$ python -q
>>> import numpy as np
>>> np.set_printoptions(precision=2, suppress=True, linewidth=160)
>>> def tidy(a):
...     return np.round(a, 2) + 0
... 
>>> A = np.array([[2.0, -1.25, 3.25],
...     [2.0, 1.5, 0.5],
...     [2.0, -0.08, 2.08],
...     [2.0, -0.89, 2.89],
...     [2.0, 0.99, 1.01],
...     [2.0, 1.62, 0.38],
...     [2.0, 0.25, 1.75],
...     [2.0, 0.04, 1.96],
...     [2.0, -1.48, 3.48],
...     [2.0, 0.93, 1.07],
...     [2.0, -1.14, 3.14],
...     [2.0, -1.43, 3.43],
...     [2.0, 0.66, 1.34],
...     [2.0, -0.61, 2.61],
...     [2.0, 1.2, 0.8],
...     [2.0, -1.73, 3.73],
...     [2.0, -1.16, 3.16],
...     [2.0, -1.42, 3.42],
...     [2.0, 0.8, 1.2],
...     [2.0, -0.89, 2.89],
...     [2.0, -1.66, 3.66]])
>>> Uu, sigma, Vt = np.linalg.svd(A)
>>> tidy(sigma)
array([14.69,  5.5 ,  0.  ])
>>> np.argmax(sigma[:-1] / (sigma[1:] + 1e-6)) + 1
np.int64(2)
>>> A2 = Uu[:, :2] @ np.diag(sigma[:2]) @ Vt[:2]
>>> np.linalg.matrix_rank(A2)
np.int64(2)
>>> tidy(A2)
array([[ 2.  , -1.25,  3.25],
       [ 2.  ,  1.5 ,  0.5 ],
       [ 2.  , -0.08,  2.08],
       [ 2.  , -0.89,  2.89],
       [ 2.  ,  0.99,  1.01],
       [ 2.  ,  1.62,  0.38],
       [ 2.  ,  0.25,  1.75],
       [ 2.  ,  0.04,  1.96],
       [ 2.  , -1.48,  3.48],
       [ 2.  ,  0.93,  1.07],
       [ 2.  , -1.14,  3.14],
       [ 2.  , -1.43,  3.43],
       [ 2.  ,  0.66,  1.34],
       [ 2.  , -0.61,  2.61],
       [ 2.  ,  1.2 ,  0.8 ],
       [ 2.  , -1.73,  3.73],
       [ 2.  , -1.16,  3.16],
       [ 2.  , -1.42,  3.42],
       [ 2.  ,  0.8 ,  1.2 ],
       [ 2.  , -0.89,  2.89],
       [ 2.  , -1.66,  3.66]])
>>> Uu, sigma, Vt = np.linalg.svd(A2)
>>> V = Vt[:(sigma > 1e-8).sum()]
>>> rng = np.random.default_rng(953206)
>>> vec = A2[13] + 2 * A2[2] + rng.integers(2) * np.eye(3)[2]
>>> tidy(vec)
array([ 6.  , -0.77,  7.77])
>>> tidy(V.T @ V)
array([[ 0.67,  0.33,  0.33],
       [ 0.33,  0.67, -0.33],
       [ 0.33, -0.33,  0.67]])
>>> np.allclose(V.T @ V @ vec, vec)
False
>>> np.linalg.matrix_rank(np.vstack([A2, vec]))
np.int64(3)
>>> arr = np.load("case3.npy")
>>> arr
array([[ 0.24,  0.17,  0.16],
       [ 0.99,  0.98, -0.12],
       [-0.76, -0.58, -0.67],
       [ 0.4 ,  0.05,  0.83],
       [-0.35, -0.2 , -0.41],
       [ 0.94,  0.88,  0.58],
       [-0.96, -0.92, -0.45],
       [-0.92, -0.9 ,  0.35],
       [-0.94, -0.92, -0.03],
       [ 0.15,  0.23, -0.34],
       [ 0.35,  0.56, -0.82],
       [-0.58, -0.5 , -0.14],
       [ 0.99,  0.98,  0.5 ],
       [ 0.99,  0.96,  0.63],
       [-0.09, -0.16,  0.28],
       [ 0.93,  0.89,  0.15],
       [-1.  , -1.  , -0.33],
       [-0.74, -0.72,  0.16],
       [ 0.92,  0.9 , -0.02],
       [-0.97, -0.92, -0.73],
       [ 0.45,  0.51, -0.45],
       [-0.7 , -0.39, -0.87],
       [ 0.94,  0.9 ,  0.41],
       [ 0.95,  0.83,  0.92],
       [ 0.94,  0.92, -0.14],
       [-0.45, -0.23, -0.62],
       [ 0.73,  0.6 ,  0.44],
       [-0.88, -0.79, -0.55],
       [-0.96, -0.95,  0.36],
       [-0.93, -0.91,  0.08]])
>>> Xc = arr - arr.mean(axis=1)
Traceback (most recent call last):
  File "<python-input-20>", line 1, in <module>
    Xc = arr - arr.mean(axis=1)
         ~~~~^~~~~~~~~~~~~~~~~~
ValueError: operands could not be broadcast together with shapes (30,3) (30,) 
>>> Xc = arr - arr.mean(axis=0)
>>> Uu, sigma, Vt = np.linalg.svd(Xc, full_matrices=False)
>>> (np.sign(Uu[:, 0]) == np.sign(Uu[0, 0])).astype(int)
array([1, 1, 0, 1, 0, 1, 0, 0, 0, 1, 1, 0, 1, 1, 0, 1, 0, 0, 1, 0, 1, 0, 1, 1, 1, 0, 1, 0, 0, 0])
>>> np.abs(Vt[0]).argmax()
np.int64(0)
>>> tidy(Xc.mean(axis=0))
array([0., 0., 0.])
>>> tidy(np.abs(Vt[-1]))
array([0.7 , 0.7 , 0.14])
>>> tidy(Vt[0] * np.sign(Vt[0, np.abs(Vt[0]).argmax()]))
array([0.71, 0.66, 0.23])
